% ipython --no-banner

In [1]: import numpy as np

In [2]: from numpy import linalg as LA

In [3]: np.set_printoptions(suppress=True, linewidth=160)

In [4]: E = np.load("block15.npy")

In [5]: print(E)
[[ 5 -5  5 -5]
 [-7 -7 -7 -7]
 [ 5 -5  5 -5]
 [-7 -7 -7 -7]]

In [6]: Uu, sig, VT = LA.svd(E)

In [7]: print(sig.round(2) + 0)
[19.8  14.14  0.    0.  ]

In [8]: print(np.argmax(sig[:-1] / (sig[1:] + 1e-6)) + 1)
2

In [9]: A2 = Uu[:, :2] @ np.diag(sig[:2]) @ VT[:2]

In [10]: print(A2.round(2))
[[ 5. -5.  5. -5.]
 [-7. -7. -7. -7.]
 [ 5. -5.  5. -5.]
 [-7. -7. -7. -7.]]

In [11]: print(round(LA.norm(E - A2, 2), 2), round(sig[2], 2))
0.0 0.0

In [12]: print(round(np.abs(E - A2).max(), 2))
0.0

In [13]: print(np.round(LA.norm(E - A2) / LA.norm(E), 2))
0.0

In [14]: Uu, sig, VT = LA.svd(A2)

In [15]: vecs = VT[:(sig > 1e-8).sum()]

In [16]: rng = np.random.default_rng(8271)

In [17]: x0 = A2[3] + 4 * A2[2] + rng.integers(2) * np.eye(4)[0]

In [18]: print(x0.round(2))
[ 13. -27.  13. -27.]

In [19]: print(np.round(np.diag(vecs.T @ vecs), 2))
[0.5 0.5 0.5 0.5]

In [20]: print(LA.matrix_rank(np.vstack([A2, x0])))
2

In [21]: print(np.round(vecs.T @ vecs, 2) + 0)
[[0.5 0.  0.5 0. ]
 [0.  0.5 0.  0.5]
 [0.5 0.  0.5 0. ]
 [0.  0.5 0.  0.5]]

In [22]: print(LA.cond(E) > 100)
True

In [23]: print(np.round(LA.norm(E, 2) / LA.norm(E), 2))
0.81

In [24]: print(LA.matrix_rank(E, rtol=0.1))
2

In [25]: print((E + E.T) / 2)
[[ 5. -6.  5. -6.]
 [-6. -7. -6. -7.]
 [ 5. -6.  5. -6.]
 [-6. -7. -6. -7.]]

In [26]: print(np.allclose(E @ E.T, E.T @ E))
False

In [27]: print(np.trace(E))
-4

In [28]: print(E @ E)
[[120  20 120  20]
 [ 28 168  28 168]
 [120  20 120  20]
 [ 28 168  28 168]]

In [29]: print(np.allclose(E, E.T))
False

In [30]: print(LA.matrix_power(E, 2))
[[120  20 120  20]
 [ 28 168  28 168]
 [120  20 120  20]
 [ 28 168  28 168]]
